$ ipython --no-banner

In [1]: import numpy as np

In [2]: np.set_printoptions(precision=4, suppress=True, linewidth=120, sign=" ")

In [3]: B = np.array([[1.7, 1.8], [0.8, -0.6], [-0.1, -3.0]])

In [4]: Z = np.array([[-0.7, -0.8, 0.2, -1.9], [1.2, -0.2, -0.6, 1.5]])

In [5]: mat = B @ Z

In [6]: mat
Out[6]: 
array([[ 0.97, -1.72, -0.74, -0.53],
       [-1.28, -0.52,  0.52, -2.42],
       [-3.53,  0.68,  1.78, -4.31]])

In [7]: # rows and columns are dependent

In [8]: Uu, sig, Vt = np.linalg.svd(mat)

In [9]: vecs = Vt[:(sig > 1e-8).sum()]

In [10]: rng = np.random.default_rng(84976)

In [11]: x0 = mat[1] + 3 * mat[0] + rng.integers(2) * np.eye(4)[0]

In [12]: x0
Out[12]: array([ 2.63, -5.68, -1.7 , -4.01])

In [13]: round(np.linalg.norm(x0 - vecs.T @ vecs @ x0), 4)
Out[13]: np.float64(0.7467)

In [14]: np.diag(vecs.T @ vecs)
Out[14]: array([ 0.4424,  0.6386,  0.1619,  0.7571])

In [15]: np.abs(np.diag(np.linalg.qr(mat)[1])) > 1e-9
Out[15]: array([ True,  True, False])

In [16]: round(float(np.trace(np.linalg.pinv(mat) @ mat)), 4)
Out[16]: 2.0

In [17]: mat @ np.linalg.pinv(mat) @ mat
Out[17]: 
array([[ 0.97, -1.72, -0.74, -0.53],
       [-1.28, -0.52,  0.52, -2.42],
       [-3.53,  0.68,  1.78, -4.31]])

In [18]: round(float(mat[0] @ mat[1]), 4)
Out[18]: 0.5506

In [19]: np.round(np.linalg.norm(mat, "nuc"), 4)
Out[19]: np.float64(8.8038)

In [20]: round(np.linalg.norm(mat, 2), 4)
Out[20]: np.float64(6.4849)

In [21]: B = np.array([[-2, -2], [1, -2], [-2, 1], [2, 2]])

In [22]: np.einsum("ik,kj->ij", mat, B)
Out[22]: 
array([[-3.24, -0.3 ],
       [-3.84, -0.72],
       [-4.44, -1.14]])

In [23]: np.linalg.matrix_rank(mat @ B)
Out[23]: np.int64(2)

In [24]: np.einsum("ik,kj->ji", mat, B)
Out[24]: 
array([[-3.24, -3.84, -4.44],
       [-0.3 , -0.72, -1.14]])

In [25]: np.vstack([mat, B.T]).shape
Out[25]: (5, 4)

In [26]: np.einsum("ij,ij->i", mat, mat)
Out[26]: array([  4.7278,   8.0356,  34.6678])

In [27]: F = np.load("a.npy")

In [28]: F
Out[28]: 
array([[ 3.,  1.,  1.],
       [ 1.,  3.,  1.],
       [ 1.,  1.,  3.]])

In [29]: # symmetric

In [30]: evals, vecs = np.linalg.eigh(F)

In [31]: x0 = np.array([0, 1, 3])

In [32]: x0 @ F @ x0
Out[32]: np.float64(36.0)

In [33]: x0 @ F @ x0 / (x0 @ x0), np.round(evals[0], 4), round(float(evals[-1]), 4)
Out[33]: (np.float64(3.6), np.float64(2.0), 5.0)

In [34]: vecs * np.maximum(evals, 0) @ vecs.T
Out[34]: 
array([[ 3.,  1.,  1.],
       [ 1.,  3.,  1.],
       [ 1.,  1.,  3.]])

In [35]: (np.sign(vecs[:, -1].round(6)) == np.sign(vecs[0, -1].round(6))).astype(int)
Out[35]: array([ 1,  1,  1])

In [36]: np.linalg.eigvalsh(F[1:, 1:])
Out[36]: array([ 2.,  4.])

In [37]: vecs * np.abs(evals) @ vecs.T
Out[37]: 
array([[ 3.,  1.,  1.],
       [ 1.,  3.,  1.],
       [ 1.,  1.,  3.]])

In [38]: B = F / np.linalg.norm(F, axis=1, keepdims=True)

In [39]: G = B @ B.T

In [40]: np.linalg.norm(B, axis=1)
Out[40]: array([ 1.,  1.,  1.])

In [41]: np.argwhere(np.triu(np.abs(G) > 0.95, 1))
Out[41]: array([], shape=(0, 2), dtype=int64)

In [42]: round(np.degrees(np.arccos(np.clip(G[0, 1], -1, 1))), 4)
Out[42]: np.float64(50.4788)

In [43]: G[0]
Out[43]: array([ 1.    ,  0.6364,  0.6364])

In [44]: (np.abs(G) > 0.9).astype(int)
Out[44]: 
array([[ 1,  0,  0],
       [ 0,  1,  0],
       [ 0,  0,  1]])

In [45]: B = F[0, 0] * F[1:] - np.outer(F[1:, 0], F[0])

In [46]: B
Out[46]: 
array([[ 0.,  8.,  2.],
       [ 0.,  2.,  8.]])

In [47]: F[:, 0] / F[0, 0]
Out[47]: array([ 1.    ,  0.3333,  0.3333])

In [48]: np.linalg.matrix_rank(B), np.linalg.matrix_rank(F)
Out[48]: (np.int64(2), np.int64(3))

In [49]: np.flatnonzero(~B.round(6).any(axis=1))
Out[49]: array([], dtype=int64)
